% ipython --no-banner

In [1]: import numpy as np

In [2]: np.set_printoptions(precision=3, suppress=True, linewidth=100, sign=" ")

In [3]: W0 = np.loadtxt("sample8.csv", delimiter=",")

In [4]: W0
Out[4]: 
array([[ 0.419, -0.245, -0.591,  0.483, -0.005,  1.194, -0.07 ,  0.892,  0.545, -0.164,  0.108,
         0.016, -0.771, -0.163],
       [-0.658,  0.366, -0.155,  0.104, -0.698,  0.818,  0.547, -0.308, -0.482, -0.125, -0.514,
        -0.868,  0.013,  0.763],
       [ 0.717,  0.979, -0.203, -0.207,  0.142, -0.177, -0.092,  0.139, -1.074,  0.096, -0.645,
         0.256, -0.82 , -0.216],
       [ 0.239,  0.013,  0.753,  0.794, -0.325,  0.453, -0.586, -0.111,  0.186,  0.456, -1.099,
         0.49 ,  0.601, -0.164],
       [-0.598,  0.704, -0.073,  0.939,  0.224, -0.335, -0.812,  0.259, -0.123, -0.991,  0.224,
        -0.432,  0.165, -0.329],
       [-0.598, -0.369,  0.486, -0.089,  1.187,  0.381,  0.516, -0.443,  0.013, -0.633, -0.655,
         0.235, -0.48 , -0.36 ],
       [ 0.179,  0.077,  0.751,  0.743, -0.578, -0.15 ,  0.192, -0.872,  0.171, -0.001,  0.677,
         0.145, -1.087,  0.059],
       [ 0.419, -0.647,  0.429,  0.463, -0.422, -0.435,  0.966,  0.708, -0.564, -0.351, -0.144,
        -0.469,  0.246, -0.681],
       [ 0.179,  0.882,  0.362,  0.039,  0.307, -0.553,  0.641,  0.502,  1.182,  0.185, -0.436,
        -0.444, -0.13 ,  0.397],
       [-0.777,  0.023,  1.042, -0.417, -0.172,  0.109, -0.261,  1.12 , -0.381,  0.169,  0.309,
         0.431, -0.346,  0.444],
       [ 0.837, -0.557,  0.221, -0.082,  0.099, -0.223, -0.42 ,  0.008, -0.06 , -1.014, -0.272,
        -0.027, -0.02 ,  1.261],
       [ 0.658,  0.775,  0.577, -0.179,  0.339,  0.87 ,  0.423, -0.121, -0.169, -0.376,  0.816,
         0.187,  0.814, -0.056],
       [ 0.   , -0.201, -0.193,  1.031,  0.998, -0.09 ,  0.255,  0.129, -0.583,  0.867,  0.331,
        -0.039,  0.129,  0.744],
       [ 0.359, -0.248,  0.627, -0.387,  0.414,  0.257, -0.741, -0.126, -0.075,  0.498,  0.093,
        -1.427, -0.237, -0.332]])

In [5]: np.round(np.linalg.norm(W0[3] - W0[9]), 3)
Out[5]: np.float64(2.828)

In [6]: np.linalg.norm(W0, axis=1)
Out[6]: array([ 2.,  2.,  2.,  2.,  2.,  2.,  2.,  2.,  2.,  2.,  2.,  2.,  2.,  2.])

In [7]: round(np.linalg.norm(W0, 2), 3)
Out[7]: np.float64(2.0)

In [8]: np.linalg.norm(W0, axis=0)
Out[8]: array([ 2.,  2.,  2.,  2.,  2.,  2.,  2.,  2.,  2.,  2.,  2.,  2.,  2.,  2.])

In [9]: x0 = np.array([1, 2, 1, 0, 1, 2, -2, 2, -2, -1, 1, -1, -1, -3])

In [10]: y = W0 @ x0

In [11]: beta, lr = np.zeros(14), 1 / np.linalg.norm(W0, 2) ** 2

In [12]: for i in range(25):
    ...:     beta -= lr * W0.T @ (W0 @ beta - y)
    ...:     if i % 5 == 0: print(i, round(np.linalg.norm(W0 @ beta - y), 3))
    ...: 
0 0.0
5 0.0
10 0.0
15 0.0
20 0.0

In [13]: round(np.linalg.cond(W0), 3)
Out[13]: np.float64(1.0)

In [14]: M2 = W0 / np.linalg.norm(W0, axis=1, keepdims=True)

In [15]: G = M2 @ M2.T

In [16]: np.linalg.norm(M2, axis=1)
Out[16]: array([ 1.,  1.,  1.,  1.,  1.,  1.,  1.,  1.,  1.,  1.,  1.,  1.,  1.,  1.])

In [17]: round(float(np.degrees(np.arccos(np.clip(G[5, 0], -1, 1)))), 3)
Out[17]: 90.0

In [18]: def softmax(z):
    ...:     e = np.exp(z - z.max(axis=-1, keepdims=True))
    ...:     return e / e.sum(axis=-1, keepdims=True)
    ...: 

In [19]: np.round(softmax(10 * W0[6]), 3) + 0
Out[19]: 
array([ 0.001,  0.   ,  0.414,  0.383,  0.   ,  0.   ,  0.002,  0.   ,  0.001,  0.   ,  0.197,
        0.001,  0.   ,  0.   ])

In [20]: softmax(W0[6] + -3)
Out[20]: 
array([ 0.074,  0.066,  0.13 ,  0.129,  0.035,  0.053,  0.075,  0.026,  0.073,  0.061,  0.121,
        0.071,  0.021,  0.065])

In [21]: S = W0 @ W0.T / np.sqrt(14)

In [22]: softmax(S)[6] @ W0
Out[22]: 
array([ 0.108,  0.107,  0.344,  0.293,  0.025,  0.115,  0.058,  0.007, -0.068, -0.087,  0.005,
       -0.105, -0.252,  0.093])

In [23]: round(np.linalg.det(W0), 3)
Out[23]: np.float64(-16384.0)

In [24]: np.sort(np.abs(np.linalg.eigvals(W0)))
Out[24]: array([ 2.,  2.,  2.,  2.,  2.,  2.,  2.,  2.,  2.,  2.,  2.,  2.,  2.,  2.])

In [25]: np.round(np.abs(np.linalg.eigvals(W0)).max(), 3)
Out[25]: np.float64(2.0)

In [26]: W0.inv()
Traceback (most recent call last):
  Cell In[26], line 1
    W0.inv()
AttributeError: 'numpy.ndarray' object has no attribute 'inv'


In [27]: np.allclose(W0 @ W0.T, W0.T @ W0)
Out[27]: True

In [28]: mat = np.load("test5.npy")

In [29]: mat
Out[29]: 
array([[ -9.001,   7.993,   6.074,  -3.225,  -7.761,  -6.511,  -5.486,  -5.534,  -1.542,   2.782,
          1.961,  -4.46 ,   3.256],
       [  0.301,  -8.565,  -5.537,  -6.835, -10.449,   4.579,  -2.835,   4.564,   2.653,  -2.645,
         -1.523,   5.495,   6.605],
       [ -1.408,  -7.177,  -2.693,   3.3  ,  -3.717,  -4.67 ,  -7.943,  -2.593,   9.944, -10.715,
          1.91 ,  -0.637,   2.279],
       [  5.388,   5.929,   3.731,   0.305,  -5.633,   3.463,   1.014,   1.958,   8.199,   8.818,
          7.633,  -4.403,  -7.112],
       [  2.563,   1.104,  -4.09 ,   2.067,  10.058,   6.012,  -4.816, -11.525,   3.246,   1.968,
         -3.354,  -7.157,   0.996],
       [  0.984,  -5.02 ,   8.242,   8.396,   5.864,   5.617,   9.157,   7.581,   3.151,   2.954,
          1.303,  -2.381,  -1.455],
       [ -1.131, -15.967,   4.631,   2.864,   3.093,  -4.603,  -4.02 ,  -2.55 ,   4.89 ,  -1.846,
          3.974,  -1.19 ,  -4.021],
       [  0.782,  12.365,  -3.279,   2.166,  -1.285,  -4.031,  -1.898,  -1.137,   7.988,  -7.992,
          4.325,   7.858,  -0.352],
       [ -0.162,  -5.252,  10.807,   7.772,   2.45 ,   3.665,  -7.861,  -1.462,   6.585,  -0.941,
          5.15 ,  -5.965,   2.343],
       [ -7.374, -12.772,   4.235,   4.533,  -0.787,  -1.219,  -3.229,  -2.047,  -5.387,  -8.723,
         -1.479,  -3.017,   3.302],
       [ -1.133, -12.021,  -0.05 ,   8.119,   4.331,  -1.096,  -0.271,  -5.141,   2.414,   6.617,
          3.153,   9.048,  -0.648],
       [  6.859,  11.287,  -1.086,  -5.256,   3.051,  -7.701,  -3.697,   7.182,   0.84 ,   1.353,
         -0.115,   5.105,   5.855],
       [  7.564,   3.567,   3.929,  -0.371,  -1.788,  -3.519,  -2.549,  -0.311,  -6.852,  14.449,
         -2.386,  -5.203,   1.953],
       [-10.644,   7.389,   7.922,   0.73 ,  -4.343,   3.779,  -3.625,  -5.513,  -0.013,   4.129,
         -7.738,   0.054,   3.903],
       [  5.349,   4.83 ,   0.102,  -6.553,   0.054,  10.135, -12.775,   2.138,  -1.002,   2.813,
          1.425,   2.255,  -4.313],
       [ -4.571,   0.819,  -3.165,  -0.271,  -5.332,   9.382,  -0.724, -10.055,   3.33 ,   6.635,
         -7.516,  -2.868,  -5.517],
       [ -0.301,   7.579,  -6.231,   0.397,  -0.098,  -1.734,   1.   , -11.085,  -7.736,   3.552,
        -10.056,  -1.673,  -0.448],
       [  3.046,   9.924,  -6.744,   1.068,  -7.617,  -9.496,  -3.254,   4.422,  -4.313,  -0.525,
          6.222,  -0.635,   3.047],
       [  5.156,   3.194,   0.494,  -0.817,  10.391,   7.241,   0.266,  -2.703,   0.71 ,  -3.423,
         -3.517,  -7.818, -10.432],
       [ -3.087,   6.94 ,   8.208,  -8.504,   2.173,  -3.069,  -3.17 ,   3.276,  -1.816,  -7.844,
         -2.01 ,   1.116,  -9.878],
       [  3.54 ,  10.803,   0.114,  -3.838,   4.131,   0.188,  -8.645,   3.939,  -1.861,  -1.743,
          5.263,   0.298, -10.694],
       [ -5.508,  -1.867,  -7.327,   4.466,  -2.735,   3.566, -10.046,   1.141,  -0.437,   2.894,
          0.561, -11.266,   5.858],
       [ -4.549,  -6.082,   9.487,  -5.955,   0.426,   1.166,  -8.687,  -1.656,  -0.773,  -2.663,
         -0.662,  10.529,  -4.257],
       [ -3.17 ,  -0.665,   3.359,   8.808,  -5.947,  -5.056,   3.386,   9.398,   0.747,   9.751,
          2.975,  -5.34 ,  -2.632],
       [ -2.066,   3.568,  -3.943,  -3.58 ,  -4.423,   7.844,  -4.931,   1.57 ,  -9.249, -10.688,
          2.529,  -3.622,   5.242],
       [ -2.389,  -0.861,  -1.147,   7.695,   1.679,  -2.65 ,   4.503,  -3.939,   8.26 , -12.431,
         -2.835,  -7.211,  -2.146],
       [  3.61 ,  12.011,  -0.173,  -0.472,   2.203,  -2.738,   0.763,  10.935,  -9.823,  -0.557,
         -2.848,   0.   ,  -2.245],
       [ -8.073,  -5.494,   1.06 ,  -1.273,   2.704,  12.393,   0.875,  -0.522,  -1.704,  -7.157,
          9.095,   1.465,  -0.985],
       [ -4.34 ,  -0.621,   1.152,  -7.797,   6.145,  -3.583,   5.526,   2.06 ,   7.115,  -5.842,
          4.664,  -0.147,  11.259],
       [ -5.568, -11.089,  -4.381,   5.012,   8.065,   5.181,   1.458,   6.425,  -2.547,  -2.027,
         -5.798,   1.828,   4.344],
       [  6.407,   8.966,  -6.409,   9.75 ,   1.096,   5.187,  -2.626,  -1.885,  -4.043,   4.844,
          6.985,  -2.205,  -3.225],
       [ -2.086,  -0.119,   4.382,   8.285,   6.461,  -0.537,   6.224,  12.442,  -4.963,  -0.451,
          2.354,   1.949,   6.168],
       [ -1.564,   3.096,   7.562,  -0.488,  -1.426,   3.694,  -0.299,  -4.628,  13.814,  -0.107,
         -2.952,   9.667,   0.61 ],
       [  0.384,   4.009,  -7.584,  -0.583,  -1.084,  -4.783,   0.081,  13.536,  -1.212,  -7.185,
          7.063,  -3.398,   2.03 ],
       [ -1.025, -11.602, -12.634,   5.415,  -0.205,   5.709,  -1.454,  -3.054,  -2.724,  -2.552,
          1.407,   3.92 ,   0.287],
       [  0.548,  -9.78 ,  -7.698,  -9.516,   3.002,  -1.035,   0.119,  -3.44 ,   2.725,   5.366,
          8.826,  -3.995,  -1.495],
       [ -4.606,   3.526,   1.233,  -1.902,  -0.856,  11.678,   7.237,   4.522,  -3.516,  -3.432,
          1.939,  -7.729,   7.979],
       [ -5.737,  -8.3  ,  -1.026,   6.025,  -3.595,  -0.13 ,  -3.109,  -3.259,  11.394,   0.068,
          8.364,  -1.992,   4.884],
       [ -7.331,  -0.103,   8.777,   0.203,  -8.504,   1.132,  -3.949,   5.046,  -6.931,   4.275,
         -8.037,  -3.516,  -3.351],
       [ -5.363,  -6.832,  -2.983,   5.243,  -2.429,  -2.439,   1.411,   1.866,  -8.036,  -5.965,
         13.052,   0.431,   0.38 ]])

In [30]: Ac = (mat - mat.mean(axis=0)) / mat.std(axis=0)

In [31]: Ac.std(axis=0)
Out[31]: array([ 1.,  1.,  1.,  1.,  1.,  1.,  1.,  1.,  1.,  1.,  1.,  1.,  1.])

In [32]: beta = np.linalg.lstsq(np.delete(Ac, 6, axis=1), Ac[:, 6])[0]

In [33]: round(float(1 - np.var(Ac[:, 6] - np.delete(Ac, 6, axis=1) @ beta)), 3)
Out[33]: 0.26
